% ipython --no-banner

In [1]: import numpy as np

In [2]: from numpy import linalg as LA

In [3]: np.set_printoptions(suppress=True, linewidth=160)

In [4]: E = np.loadtxt("mat.csv", delimiter=",")

In [5]: print(E)
[[ 0.   0.   0.4 -0.5 -0.1  0.6  0.7]
 [-2.4 -1.  -1.  -0.3 -1.4 -2.4  0.5]
 [ 1.4 -1.6  0.5  0.3  0.2 -1.3  0.5]
 [-0.6 -1.  -0.3 -0.8 -0.5 -0.4  0.1]
 [-0.1 -0.3 -0.6  0.9 -0.2  0.2 -1.7]
 [-0.2 -0.8  0.4  0.8  0.5 -1.6  2. ]
 [ 1.2 -0.1 -0.2  0.9  1.4  0.7  0.1]
 [-6.6  0.   0.3 -3.   3.   0.6 -2.1]
 [-1.5  1.2 -1.2  0.9 -0.1 -0.5  0.3]
 [-1.1  0.1  0.   0.8  1.5 -1.7  1.4]
 [-0.6 -0.2  1.5  0.2  0.3 -0.6 -1.5]
 [ 1.2 -1.5  1.5 -0.1 -0.8 -0.3  1.7]
 [-0.1  1.2 -0.5  0.4 -0.3 -0.8 -0.6]
 [-1.1 -0.2 -0.1 -0.6 -0.7  0.5 -1.5]
 [ 0.3  0.3  1.4 -0.4 -1.1 -1.7  0.7]
 [ 0.4  1.3 -0.6  1.2  0.7  0.9  1.2]
 [ 1.8  1.5  0.9 -1.1  1.3 -0.7  1.3]]

In [6]: Xs = E - E.mean(axis=0)

In [7]: Uu, sigma, Vh = LA.svd(Xs, full_matrices=False)

In [8]: print(sigma.round(2))
[8.93 5.03 4.46 4.24 3.07 2.67 1.81]

In [9]: print(np.round(np.abs(Vh[-1]), 2))
[0.35 0.15 0.66 0.52 0.24 0.27 0.14]

In [10]: print(np.searchsorted(np.cumsum(sigma ** 2) / (sigma ** 2).sum(), 0.9) + 1)
5

In [11]: print(np.round(Xs.mean(axis=0), 2) + 0)
[0. 0. 0. 0. 0. 0. 0.]

In [12]: print(np.round(Vh[0] * np.sign(Vh[0, np.abs(Vh[0]).argmax()]), 2))
[ 0.83 -0.02  0.08  0.31 -0.22 -0.11  0.38]

In [13]: dist = LA.norm(E[:, None] - E[None], axis=-1)

In [14]: print(dist[:5, :5].round(2))
[[0.   4.41 2.98 1.86 3.  ]
 [4.41 0.   4.6  2.99 4.52]
 [2.98 4.6  0.   2.77 3.57]
 [1.86 2.99 2.77 0.   2.72]
 [3.   4.52 3.57 2.72 0.  ]]

In [15]: print(np.flatnonzero(dist[14] < dist.mean() / 2))
[14]

In [16]: print((dist + 1e9 * np.eye(17)).round(6).argmin(axis=1))
[ 3  3 11  0 13  9 15 13 12  5 13  2  8  4 11  6  0]

In [17]: x0 = np.array([9, -7, 4, -9, -3, 6, -4])

In [18]: rhs = E @ x0

In [19]: print(np.round(LA.solve(E.T @ E, E.T @ rhs), 2))
[ 9. -7.  4. -9. -3.  6. -4.]

In [20]: print(np.round(LA.pinv(E) @ E, 2) + 0)
[[1. 0. 0. 0. 0. 0. 0.]
 [0. 1. 0. 0. 0. 0. 0.]
 [0. 0. 1. 0. 0. 0. 0.]
 [0. 0. 0. 1. 0. 0. 0.]
 [0. 0. 0. 0. 1. 0. 0.]
 [0. 0. 0. 0. 0. 1. 0.]
 [0. 0. 0. 0. 0. 0. 1.]]

In [21]: print(np.round(LA.lstsq(E, rhs)[0], 2))
[ 9. -7.  4. -9. -3.  6. -4.]

In [22]: rng = np.random.default_rng(75717)

In [23]: rhs = rhs + 0.05 * rng.normal(size=17)

In [24]: print(rhs.round(2))
[  7.22 -28.11  12.72   6.4   -0.64 -20.94   2.12 -28.21 -38.69 -38.1    1.74  21.93 -16.4    7.56   0.08 -20.15   5.94]

In [25]: beta, *_ = LA.lstsq(E, rhs)

In [26]: print(beta.round())
[ 9. -7.  4. -9. -3.  6. -4.]

In [27]: print(np.round(E.T @ (rhs - E @ beta), 2) + 0)
[0. 0. 0. 0. 0. 0. 0.]

In [28]: print(beta.round(2))
[ 9.01 -6.99  3.98 -9.01 -3.    5.99 -4.01]

In [29]: print(np.round(LA.norm(rhs - E @ beta), 2))
0.17

In [30]: z = E[:, 6] > np.median(E[:, 6])

In [31]: u = E[z].mean(axis=0) - E[~z].mean(axis=0)

In [32]: print(((E - E.mean(axis=0)) @ u > 0).astype(int))
[1 0 1 0 0 1 1 0 0 1 0 1 0 0 1 1 1]

In [33]: print(round(float((((E - E.mean(axis=0)) @ u > 0) == z).mean()), 2))
0.88

In [34]: W2 = E[[7, 1]].astype(float)

In [35]: for _ in range(4):
    ...:     z = LA.norm(E[:, None] - W2, axis=-1).argmin(axis=1)
    ...:     W2 = np.array([E[z == j].mean(axis=0) for j in range(2)])
    ...: 

In [36]: print(z)
[1 1 1 1 1 1 1 0 1 1 1 1 1 1 1 1 1]

In [37]: print(np.abs(W2[1] - W2[0]).argmax())
0

In [38]: print(np.bincount(z))
[ 1 16]

In [39]: print(np.round(W2[1] - W2[0], 2))
[ 6.51 -0.07 -0.17  3.16 -2.96 -1.17  2.42]

In [40]: u = np.array([1, -1, 0, -3, -2, -3, 3, -3])

In [41]: v = np.array([1, -4, 0, 0, -4, -5])

In [42]: arr = np.outer(u, v)

In [43]: print(arr)
[[  1  -4   0   0  -4  -5]
 [ -1   4   0   0   4   5]
 [  0   0   0   0   0   0]
 [ -3  12   0   0  12  15]
 [ -2   8   0   0   8  10]
 [ -3  12   0   0  12  15]
 [  3 -12   0   0 -12 -15]
 [ -3  12   0   0  12  15]]

In [44]: th = np.radians(72)

In [45]: r_ = np.eye(6)

In [46]: r_[3, 3] = r_[1, 1] = np.cos(th)

In [47]: r_[3, 1], r_[1, 3] = -np.sin(th), np.sin(th)

In [48]: print(r_.round(2))
[[ 1.    0.    0.    0.    0.    0.  ]
 [ 0.    0.31  0.    0.95  0.    0.  ]
 [ 0.    0.    1.    0.    0.    0.  ]
 [ 0.   -0.95  0.    0.31  0.    0.  ]
 [ 0.    0.    0.    0.    1.    0.  ]
 [ 0.    0.    0.    0.    0.    1.  ]]

In [49]: A2 = arr @ r_.T

In [50]: print(np.round(np.abs(A2 - arr).max(axis=0), 2))
[ 0.    8.29  0.   11.41  0.    0.  ]

In [51]: print(np.round(LA.svd(arr, compute_uv=False), 2) + 0, np.round(LA.svd(A2, compute_uv=False), 2) + 0)
[49.36  0.    0.    0.    0.    0.  ] [49.36  0.    0.    0.    0.    0.  ]

In [52]: print(A2.round(2))
[[  1.    -1.24   0.     3.8   -4.    -5.  ]
 [ -1.     1.24   0.    -3.8    4.     5.  ]
 [  0.     0.     0.     0.     0.     0.  ]
 [ -3.     3.71   0.   -11.41  12.    15.  ]
 [ -2.     2.47   0.    -7.61   8.    10.  ]
 [ -3.     3.71   0.   -11.41  12.    15.  ]
 [  3.    -3.71   0.    11.41 -12.   -15.  ]
 [ -3.     3.71   0.   -11.41  12.    15.  ]]

In [53]: print(np.allclose(LA.norm(arr, axis=1), LA.norm(A2, axis=1)))
True
